% python3 -q
>>> import numpy as np
>>> from numpy import linalg as LA
>>> np.set_printoptions(precision=3, suppress=True, linewidth=100, floatmode="fixed")
>>> A = np.load("block6.npy")
>>> A
array([[ 0,  3,  3,  2,  1,  2],
       [ 0,  0, -3,  2,  1,  2],
       [ 0,  0,  0, -3,  3, -3],
       [ 0,  0,  0,  0,  0,  1],
       [ 0,  0,  0,  0,  0,  1],
       [ 0,  0,  0,  0,  0,  0]])
>>> LA.matrix_rank(A - A[0, 0] * np.eye(6))
np.int64(4)
>>> np.sort(LA.eigvals(A))
array([0.000, 0.000, 0.000, 0.000, 0.000, 0.000])
>>> [round(float(x), 3) for x in LA.svd(A, compute_uv=False)[:3]]
[6.254, 4.8, 3.288]
>>> LA.matrix_rank(A, rtol=0.1)
np.int64(4)
>>> round(LA.norm(A, 2) / LA.norm(A), 3)
np.float64(0.727)
>>> np.argsort(-LA.norm(A, axis=0).round(6), kind="stable")[:3]
array([5, 2, 3])
>>> Uu, s, vt = LA.svd(A)
>>> s.round(3) + 0
array([6.254, 4.800, 3.288, 1.024, 0.000, 0.000])
>>> Y = Uu[:, :4] @ np.diag(s[:4]) @ vt[:4]
>>> round(float(np.abs(A - Y).max()), 3)
0.0
>>> LA.matrix_rank(A, rtol=0.05)
np.int64(4)
>>> round(LA.norm(A - Y) / LA.norm(A), 3)
np.float64(0.0)
>>> np.allclose(A[:-1].T @ LA.lstsq(A[:-1].T, A[-1])[0], A[-1])
True
>>> np.abs(np.diag(LA.qr(A)[1])) > 1e-9
array([False, False, False, False, False, False])
>>> LA.lstsq(A[:-1].T, A[-1])[2]
np.int32(4)
>>> np.round(A @ LA.pinv(A) @ A, 3) + 0
array([[ 0.000,  3.000,  3.000,  2.000,  1.000,  2.000],
       [ 0.000,  0.000, -3.000,  2.000,  1.000,  2.000],
       [ 0.000,  0.000,  0.000, -3.000,  3.000, -3.000],
       [ 0.000,  0.000,  0.000,  0.000,  0.000,  1.000],
       [ 0.000,  0.000,  0.000,  0.000,  0.000,  1.000],
       [ 0.000,  0.000,  0.000,  0.000,  0.000,  0.000]])
